% ipython --no-banner

In [1]: import numpy as np

In [2]: import numpy.linalg as la

In [3]: np.set_printoptions(precision=3, suppress=True, linewidth=100, legacy="1.25")

In [4]: E = np.loadtxt("sample16.csv", delimiter=",")

In [5]: E
Out[5]: 
array([[-0.193, -1.658,  2.717,  0.948,  2.828,  2.436],
       [ 1.354,  0.193, -0.683,  0.43 , -2.661,  3.924],
       [-3.869, -0.824, -2.374, -1.062,  0.606,  1.49 ],
       [ 2.128, -3.32 , -1.075, -2.85 ,  0.361, -0.201],
       [-1.741, -0.466,  3.213, -2.266, -2.495, -0.26 ],
       [ 0.774,  3.209,  0.19 , -3.087,  1.788,  1.159]])

In [6]: th = np.radians(72)

In [7]: r_ = np.eye(6)

In [8]: r_[1, 1] = r_[4, 4] = np.cos(th)

In [9]: r_[1, 4], r_[4, 1] = -np.sin(th), np.sin(th)

In [10]: r_
Out[10]: 
array([[ 1.   ,  0.   ,  0.   ,  0.   ,  0.   ,  0.   ],
       [ 0.   ,  0.309,  0.   ,  0.   , -0.951,  0.   ],
       [ 0.   ,  0.   ,  1.   ,  0.   ,  0.   ,  0.   ],
       [ 0.   ,  0.   ,  0.   ,  1.   ,  0.   ,  0.   ],
       [ 0.   ,  0.951,  0.   ,  0.   ,  0.309,  0.   ],
       [ 0.   ,  0.   ,  0.   ,  0.   ,  0.   ,  1.   ]])

In [11]: M2 = E @ r_.T

In [12]: np.allclose(E @ E.T, M2 @ M2.T)
Out[12]: True

In [13]: print(round(la.det(r_), 3), round(np.trace(r_), 3))
1.0 4.618

In [14]: np.abs(M2 - E).max(axis=0)
Out[14]: array([0.   , 3.918, 0.   , 0.   , 3.531, 0.   ])

In [15]: la.svd(E, compute_uv=False), la.svd(M2, compute_uv=False)
Out[15]: (array([5., 5., 5., 5., 5., 5.]), array([5., 5., 5., 5., 5., 5.]))

In [16]: w1 = np.array([[-3, -3, -2, -3, -3],
    ...:     [3, 0, -1, 3, 2],
    ...:     [-3, -3, -1, -3, 3],
    ...:     [1, 1, -1, 2, 2],
    ...:     [1, -1, -1, 3, 3],
    ...:     [-3, -3, -2, -3, -2]])

In [17]: c = np.array([1, -2, 0, 2, 3])

In [18]: H = np.maximum(E @ w1 + c, 0)

In [19]: H
Out[19]: 
array([[ 0.   ,  0.   ,  0.   ,  0.   , 13.924],
       [ 0.   ,  0.   ,  0.   ,  0.   ,  0.   ],
       [12.332, 10.592,  8.413, 13.482,  2.552],
       [ 0.   ,  0.   ,  3.03 ,  0.   ,  0.   ],
       [ 0.   ,  0.   ,  6.017,  0.   ,  5.432],
       [ 2.959,  0.   ,  0.   ,  4.449,  4.539]])

In [20]: (H > 0).mean(axis=0)
Out[20]: array([0.333, 0.167, 0.5  , 0.333, 0.667])

In [21]: Z = np.array([[-6, -7, 9], [-8, -8, 8], [4, -7, -6], [7, -1, -2], [2, 8, -7]])

In [22]: print(w1 @ Z)
[[  7  38 -12]
 [  3  -1  13]
 [ 23  79 -60]
 [  0   6   5]
 [ 25  29 -20]
 [  9  46 -19]]

In [23]: m1 = np.loadtxt("out1.csv", delimiter=",")

In [24]: m1
Out[24]: 
array([[0.088, 0.059, 0.118, 0.059, 0.059, 0.088, 0.147, 0.147, 0.   , 0.147, 0.088],
       [0.135, 0.162, 0.027, 0.108, 0.081, 0.135, 0.027, 0.054, 0.135, 0.054, 0.081],
       [0.04 , 0.16 , 0.2  , 0.12 , 0.08 , 0.16 , 0.04 , 0.04 , 0.08 , 0.04 , 0.04 ],
       [0.1  , 0.033, 0.133, 0.1  , 0.067, 0.033, 0.067, 0.1  , 0.167, 0.033, 0.167],
       [0.133, 0.067, 0.1  , 0.1  , 0.1  , 0.133, 0.   , 0.033, 0.067, 0.1  , 0.167],
       [0.091, 0.121, 0.152, 0.03 , 0.03 , 0.121, 0.121, 0.091, 0.   , 0.121, 0.121],
       [0.   , 0.069, 0.069, 0.172, 0.103, 0.138, 0.207, 0.034, 0.138, 0.   , 0.069],
       [0.107, 0.071, 0.143, 0.071, 0.107, 0.   , 0.143, 0.071, 0.143, 0.107, 0.036],
       [0.121, 0.03 , 0.121, 0.121, 0.152, 0.03 , 0.152, 0.121, 0.061, 0.   , 0.091],
       [0.   , 0.031, 0.062, 0.125, 0.125, 0.125, 0.062, 0.125, 0.156, 0.156, 0.031],
       [0.029, 0.086, 0.114, 0.086, 0.114, 0.057, 0.143, 0.057, 0.143, 0.029, 0.143]])

In [25]: # row-stochastic, so 1 is an eigenvalue

In [26]: vec = np.array([0, 2, 2, 2, 2, 1, 0, 0, 1, 2, 1])

In [27]: y = m1 @ vec

In [28]: c, lr = np.zeros(11), 1 / la.norm(m1, 2) ** 2

In [29]: for i in range(4):
    ...:     c -= lr * m1.T @ (m1 @ c - y)
    ...:     if i % 1 == 0: print(i, round(la.norm(m1 @ c - y), 3))
    ...: 
0 0.392
1 0.373
2 0.355
3 0.338

In [30]: round(float(la.cond(m1)), 3)
Out[30]: 113.575

In [31]: M2 = np.array([[4, 5],
    ...:     [1, 3],
    ...:     [1, 9],
    ...:     [8, 5],
    ...:     [8, 2],
    ...:     [6, 8],
    ...:     [8, 1],
    ...:     [2, 2],
    ...:     [7, 7],
    ...:     [7, 3],
    ...:     [9, 1]])

In [32]: np.einsum("ij,ij->i", m1, m1)
Out[32]: array([0.112, 0.113, 0.126, 0.116, 0.113, 0.115, 0.137, 0.112, 0.118, 0.121, 0.11 ])

In [33]: np.einsum("ij->j", m1)
Out[33]: array([0.845, 0.89 , 1.239, 1.093, 1.018, 1.022, 1.109, 0.875, 1.089, 0.788, 1.034])
